$ ipython --no-banner

In [1]: import numpy as np

In [2]: from numpy import linalg as LA

In [3]: np.set_printoptions(precision=3, suppress=True, linewidth=160, legacy="1.25")

In [4]: data = np.tanh(np.array([[-0.7, 0.7, -0.9],
   ...:     [-0.9, -1.0, 1.8],
   ...:     [0.0, 0.2, 2.1],
   ...:     [1.6, 1.1, -0.9],
   ...:     [-1.8, -0.8, 2.3],
   ...:     [-1.4, 0.4, 0.4],
   ...:     [1.1, 0.4, -0.4],
   ...:     [-1.6, -2.2, -0.6],
   ...:     [-0.8, -1.4, 0.2],
   ...:     [1.9, -0.9, 0.1],
   ...:     [0.9, 0.0, -0.2],
   ...:     [-0.8, -1.5, 0.5],
   ...:     [-0.2, -0.8, -1.4],
   ...:     [0.4, 0.4, 1.4],
   ...:     [-0.5, 0.7, 1.0],
   ...:     [0.5, 0.4, 0.4],
   ...:     [0.9, -0.7, 0.1],
   ...:     [0.0, 0.2, -0.1],
   ...:     [0.4, -0.6, -0.2],
   ...:     [0.5, 0.7, 0.0]]) @ np.array([[1.5, -1.1, 1.2, 0.1], [0.2, -0.3, -1.8, 0.1], [0.2, 0.5, -0.7, 0.4]]))

In [5]: data
Out[5]: 
array([[-0.797,  0.11 , -0.9  , -0.345],
       [-0.831,  0.975, -0.493,  0.485],
       [ 0.43 ,  0.757, -0.95 ,  0.696],
       [ 0.985, -0.988,  0.515, -0.09 ],
       [-0.984,  0.998, -0.981,  0.578],
       [-0.96 ,  0.925, -0.991,  0.06 ],
       [ 0.929, -0.91 ,  0.706, -0.01 ],
       [-0.995,  0.972,  0.986, -0.551],
       [-0.894,  0.885,  0.89 , -0.139],
       [ 0.991, -0.944,  0.999,  0.139],
       [ 0.864, -0.797,  0.84 ,  0.01 ],
       [-0.885,  0.919,  0.883, -0.03 ],
       [-0.629, -0.235,  0.975, -0.578],
       [ 0.744,  0.139, -0.84 ,  0.565],
       [-0.388,  0.686, -0.988,  0.397],
       [ 0.721, -0.438, -0.38 ,  0.245],
       [ 0.843, -0.623,  0.979,  0.06 ],
       [ 0.02 , -0.11 , -0.282, -0.02 ],
       [ 0.414, -0.345,  0.935, -0.1  ],
       [ 0.711, -0.641, -0.578,  0.119]])

In [6]: cen = data - data.mean(axis=0)

In [7]: vecs = LA.svd(cen)[2][:3]

In [8]: out = cen - cen @ vecs.T @ vecs

In [9]: (cen @ vecs.T).std(axis=0)
Out[9]: array([1.105, 0.795, 0.332])

In [10]: out.std(axis=0)
Out[10]: array([0.06 , 0.059, 0.014, 0.092])

In [11]: round(float(LA.norm(out) / LA.norm(cen)), 3)
Out[11]: 0.09

In [12]: np.diag(vecs.T @ vecs)
Out[12]: array([0.772, 0.778, 0.987, 0.463])

In [13]: LA.norm(out, axis=1).round(6).argmax()
Out[13]: 7

In [14]: np.round(np.cov(cen @ vecs.T, rowvar=False), 3) + 0
Out[14]: 
array([[1.285, 0.   , 0.   ],
       [0.   , 0.665, 0.   ],
       [0.   , 0.   , 0.116]])

In [15]: f, r1 = data[16], data[17]

In [16]: np.round(f @ f, 3)
Out[16]: 2.06

In [17]: pr = (f @ r1) / (f @ f) * f

In [18]: LA.matrix_rank(np.outer(f, r1))
Out[18]: 1

In [19]: pr
Out[19]: array([-0.079,  0.058, -0.091, -0.006])

In [20]: r1 - pr
Out[20]: array([ 0.099, -0.168, -0.191, -0.014])

In [21]: round(LA.norm(f + r1) ** 2 + LA.norm(f - r1) ** 2, 3)
Out[21]: 4.305

In [22]: np.outer(f, r1)
Out[22]: 
array([[ 0.017, -0.092, -0.238, -0.017],
       [-0.012,  0.068,  0.176,  0.012],
       [ 0.02 , -0.107, -0.276, -0.02 ],
       [ 0.001, -0.007, -0.017, -0.001]])

In [23]: rng = np.random.default_rng(537)

In [24]: J = np.triu(rng.random((2, 2)) < 1.2, 1).astype(int)

In [25]: J = J + J.T

In [26]: J
Out[26]: 
array([[0, 1],
       [1, 0]])

In [27]: vec = np.array([-2, 7])

In [28]: target = J @ vec

In [29]: target
Out[29]: array([ 7, -2])

In [30]: LA.solve(J, J[:, 0])
Out[30]: array([1., 0.])

In [31]: LA.solve(J.T, J[0])
Out[31]: array([1., 0.])

In [32]: LA.solve(J, target)
Out[32]: array([-2.,  7.])

In [33]: f = np.array([2, 2])

In [34]: out = J + np.outer(f, np.eye(2)[0])

In [35]: out
Out[35]: 
array([[2., 1.],
       [3., 0.]])

In [36]: LA.matrix_rank(out - J)
Out[36]: 1

In [37]: z = rng.permutation(2)

In [38]: z
Out[38]: array([1, 0])

In [39]: out = J[z][:, z]

In [40]: np.sort(np.abs(LA.eigvals(out)))
Out[40]: array([1., 1.])

In [41]: np.allclose(out, J)
Out[41]: True

In [42]: W1 = np.array([[3, 1, 7, 9], [9, 0, 3, -6]])

In [43]: beta = np.array([-3, 3, 3, 1])

In [44]: hid = np.maximum(J @ W1 + beta, 0)

In [45]: LA.matrix_rank(hid)
Out[45]: 2

In [46]: W2 = np.array([[-1, -1, 1], [2, 2, 2], [0, 2, 2], [0, 0, 2]])

In [47]: hid @ W2
Out[47]: 
array([[ 0, 12, 24],
       [ 8, 28, 48]])

In [48]: (hid @ W2).round(6).argmax(axis=1)
Out[48]: array([2, 2])

In [49]: W1 @ W2
Out[49]: 
array([[-1, 13, 37],
       [-9, -3,  3]])

In [50]: np.trace(J @ J @ J) // 6
Out[50]: 0

In [51]: J.sum(axis=0)
Out[51]: array([1, 1])

In [52]: np.argwhere(np.triu(J))
Out[52]: array([[0, 1]])

In [53]: Lm = np.diag(J.sum(axis=1)) - J

In [54]: LA.eigvalsh(Lm)
Out[54]: array([0., 2.])

In [55]: LA.matrix_rank(Lm)
Out[55]: 1

In [56]: Lm @ np.ones(2)
Out[56]: array([0., 0.])

In [57]: feats = np.loadtxt("layer10.csv", delimiter=",")

In [58]: feats
Out[58]: 
array([[-3.,  3.,  1.],
       [ 1.,  3., -1.],
       [ 1.,  3.,  3.]])

In [59]: z = rng.permutation(3)

In [60]: out = feats[:, z] * rng.choice([-1, 1], 3)

In [61]: out
Out[61]: 
array([[-3., -3., -1.],
       [-3.,  1.,  1.],
       [-3.,  1., -3.]])

In [62]: left, _, Vt = LA.svd(feats.T @ out)

In [63]: np.round(LA.lstsq(feats, out)[0], 3) + 0
Out[63]: 
array([[ 0.,  1.,  0.],
       [-1.,  0.,  0.],
       [ 0.,  0., -1.]])

In [64]: np.round(left @ Vt, 3) + 0
Out[64]: 
array([[ 0.,  1.,  0.],
       [-1.,  0.,  0.],
       [ 0.,  0., -1.]])

In [65]: z = rng.permutation(3)

In [66]: z
Out[66]: array([2, 0, 1])

In [67]: out = feats[z][:, z]

In [68]: np.diag(out)
Out[68]: array([ 3., -3.,  3.])

In [69]: round(LA.det(out), 3), round(LA.det(feats[z]), 3)
Out[69]: (-48.0, -48.0)

In [70]: np.sort(np.abs(LA.eigvals(out)))
Out[70]: array([3.569, 3.667, 3.667])

In [71]: f = np.array([-2, -6])

In [72]: r1 = np.array([-1, 5, 1, -2, 1, -7])

In [73]: F = np.outer(f, r1)

In [74]: F
Out[74]: 
array([[  2, -10,  -2,   4,  -2,  14],
       [  6, -30,  -6,  12,  -6,  42]])

In [75]: left, sig, Vt = LA.svd(F)

In [76]: np.argmax(sig[:-1] / (sig[1:] + 1e-6)) + 1
Out[76]: 1

In [77]: out = left[:, :1] @ np.diag(sig[:1]) @ Vt[:1]

In [78]: round(float(np.abs(F - out).max()), 3)
Out[78]: 0.0

In [79]: out
Out[79]: 
array([[  2., -10.,  -2.,   4.,  -2.,  14.],
       [  6., -30.,  -6.,  12.,  -6.,  42.]])

In [80]: LA.matrix_rank(F, rtol=0.05)
Out[80]: 1

In [81]: out = F / LA.norm(F, axis=1, keepdims=True)

In [82]: gram = out @ out.T

In [83]: gram[1]
Out[83]: array([1., 1.])

In [84]: np.argwhere(np.triu(np.abs(gram) > 0.95, 1))
Out[84]: array([[0, 1]])

In [85]: left, sig, Vt = LA.svd(F)

In [86]: vecs = Vt[:(sig > 1e-8).sum()]

In [87]: vec = F[1] + -3 * F[0] + rng.integers(2) * np.eye(6)[3]

In [88]: vec
Out[88]: array([0., 0., 0., 1., 0., 0.])

In [89]: np.diag(vecs.T @ vecs)
Out[89]: array([0.012, 0.309, 0.012, 0.049, 0.012, 0.605])

In [90]: np.allclose(vecs.T @ vecs @ vec, vec)
Out[90]: False

In [91]: vecs.T @ vecs
Out[91]: 
array([[ 0.012, -0.062, -0.012,  0.025, -0.012,  0.086],
       [-0.062,  0.309,  0.062, -0.123,  0.062, -0.432],
       [-0.012,  0.062,  0.012, -0.025,  0.012, -0.086],
       [ 0.025, -0.123, -0.025,  0.049, -0.025,  0.173],
       [-0.012,  0.062,  0.012, -0.025,  0.012, -0.086],
       [ 0.086, -0.432, -0.086,  0.173, -0.086,  0.605]])

In [92]: np.round(LA.norm(vec - vecs.T @ vecs @ vec), 3)
Out[92]: 0.975

In [93]: LA.matrix_rank(np.vstack([F, vec]))
Out[93]: 2

In [94]: f = np.array([2, 2, 2])

In [95]: out = feats + np.outer(f, np.eye(3)[2])

In [96]: round(LA.det(out) / LA.det(feats), 3), round(float(1 + LA.solve(feats, f)[2]), 3)
Out[96]: (1.0, 1.0)

In [97]: out
Out[97]: 
array([[-3.,  3.,  3.],
       [ 1.,  3.,  1.],
       [ 1.,  3.,  5.]])

In [98]: LA.matrix_rank(out - feats)
Out[98]: 1

In [99]: rk = LA.matrix_rank(F)

In [100]: rk
Out[100]: 1

In [101]: ns = LA.svd(F)[2][rk:].T

In [102]: [int(LA.matrix_rank(F[:i])) for i in range(1, len(F) + 1)]
Out[102]: [1, 1]

In [103]: LA.matrix_rank(F.T @ F), LA.matrix_rank(F @ F.T)
Out[103]: (1, 1)

In [104]: np.allclose(F @ ns, 0)
Out[104]: True

In [105]: ns.shape
Out[105]: (6, 5)

In [106]: mat = np.load("dump.npy")

In [107]: mat
Out[107]: 
array([[-3.78, -1.4 , -0.56, -0.28, -0.56],
       [ 1.75,  0.46,  0.18,  0.12, -0.1 ],
       [-1.49, -0.74, -0.3 , -0.12, -0.58],
       [-1.92,  0.7 ,  0.31, -0.07,  2.41],
       [-1.62, -0.6 , -0.24, -0.12, -0.24],
       [ 1.68,  0.34,  0.13,  0.11, -0.29]])

In [108]: out = mat / np.sqrt((mat ** 2).mean(axis=1, keepdims=True))

In [109]: out[2]
Out[109]: array([-1.86 , -0.924, -0.375, -0.15 , -0.724])

In [110]: LA.norm(out, axis=1)
Out[110]: array([2.236, 2.236, 2.236, 2.236, 2.236, 2.236])

In [111]: LA.matrix_rank(mat - mat.mean(axis=1, keepdims=True))
Out[111]: 2
